% python3 -q
>>> import numpy as np
>>> from numpy import linalg as LA
>>> np.set_printoptions(precision=3, suppress=True, linewidth=140, legacy="1.25")
>>> tidy = lambda a: np.round(a, 3) + 0
>>> out = np.array([[1, 1], [2, 1]])
>>> M = np.block([[np.zeros((2, 2)), out], [out.T, np.zeros((2, 2))]])
>>> M
array([[0., 0., 1., 1.],
       [0., 0., 2., 1.],
       [1., 2., 0., 0.],
       [1., 1., 0., 0.]])
>>> # symmetric
>>> ev, evecs = LA.eig(M)
>>> tidy(ev)
array([-2.618,  2.618, -0.382,  0.382])
>>> tidy(np.sort(LA.eigvals(M.T)))
array([-2.618, -0.382,  0.382,  2.618])
>>> x = np.array([3, 3, 0, 0])
>>> y = M @ x
>>> b, lr = np.zeros(4), 1 / LA.norm(M, 2) ** 2
>>> for i in range(50):
...     b -= lr * M.T @ (M @ b - y)
...     if i % 10 == 0: print(i, round(LA.norm(M @ b - y), 3))
... 
0 0.364
10 0.294
20 0.237
30 0.191
40 0.154
>>> tidy(b)
array([2.717, 3.175, 0.   , 0.   ])
>>> x = np.array([7, -4, 7, 2])
>>> (M @ x).argmax()
1
>>> m1 = np.load("a.npy")
>>> m1
array([[-17.21 , -12.913,   2.444,  -2.855, -28.709,  17.093],
       [  6.492,  -4.742, -22.511,  46.173,  -1.273, -10.008],
       [  6.41 ,  -3.642, -22.535,  47.637,  -1.702,  -9.872],
       [  5.19 ,  -5.388, -22.692,  47.996,  -1.182, -10.066],
       [-17.436, -14.1  ,   2.881,  -4.355, -30.226,  15.97 ],
       [  5.83 ,  -4.091, -21.29 ,  47.422,  -0.739,  -9.238],
       [-19.287, -11.515,   1.091,  -4.335, -30.963,  19.204],
       [-16.551, -11.247,   1.713,  -1.437, -29.891,  16.742],
       [-16.192, -12.764,   1.78 ,  -4.797, -29.635,  19.278],
       [-16.294, -10.379,   1.168,  -3.813, -29.07 ,  18.076],
       [  5.791,  -3.524, -22.082,  47.934,  -1.17 ,  -9.231],
       [  6.097,  -4.298, -21.981,  49.122,  -2.614, -11.212],
       [  6.399,  -3.503, -23.032,  49.17 ,  -2.38 ,  -8.727],
       [-15.5  , -12.494,   2.724,  -5.661, -29.74 ,  19.025],
       [  5.475,  -4.071, -22.316,  48.311,  -2.669,  -9.587],
       [-16.77 , -13.37 ,   1.86 ,  -2.371, -30.191,  17.927],
       [-17.651, -11.407,   4.324,  -4.314, -28.916,  18.654],
       [  6.806,  -3.896, -19.992,  46.455,  -0.712, -11.314],
       [-19.969, -12.366,   1.269,  -4.461, -30.059,  18.182],
       [-15.431, -11.342,   2.866,  -5.132, -30.1  ,  19.303],
       [-16.544, -13.238,   1.743,  -4.82 , -30.068,  17.637]])
>>> Ac = m1 - m1.mean(axis=0)
>>> U, sv, Vt = LA.svd(Ac, full_matrices=False)
>>> tidy((sv ** 2).sum() ** 2 / (sv ** 4).sum())
1.006
>>> tidy(Vt[0] * np.sign(Vt[0, np.abs(Vt[0]).argmax()]))
array([ 0.313,  0.11 , -0.328,  0.702,  0.382, -0.379])
>>> tidy(np.abs(Vt[-1]))
array([0.034, 0.518, 0.32 , 0.415, 0.294, 0.608])
>>> LA.matrix_rank(Ac)
6
>>> np.searchsorted(np.cumsum(sv ** 2) / (sv ** 2).sum(), 0.9) + 1
1
>>> tidy(Ac.mean(axis=0))
array([0., 0., 0., 0., 0., 0.])
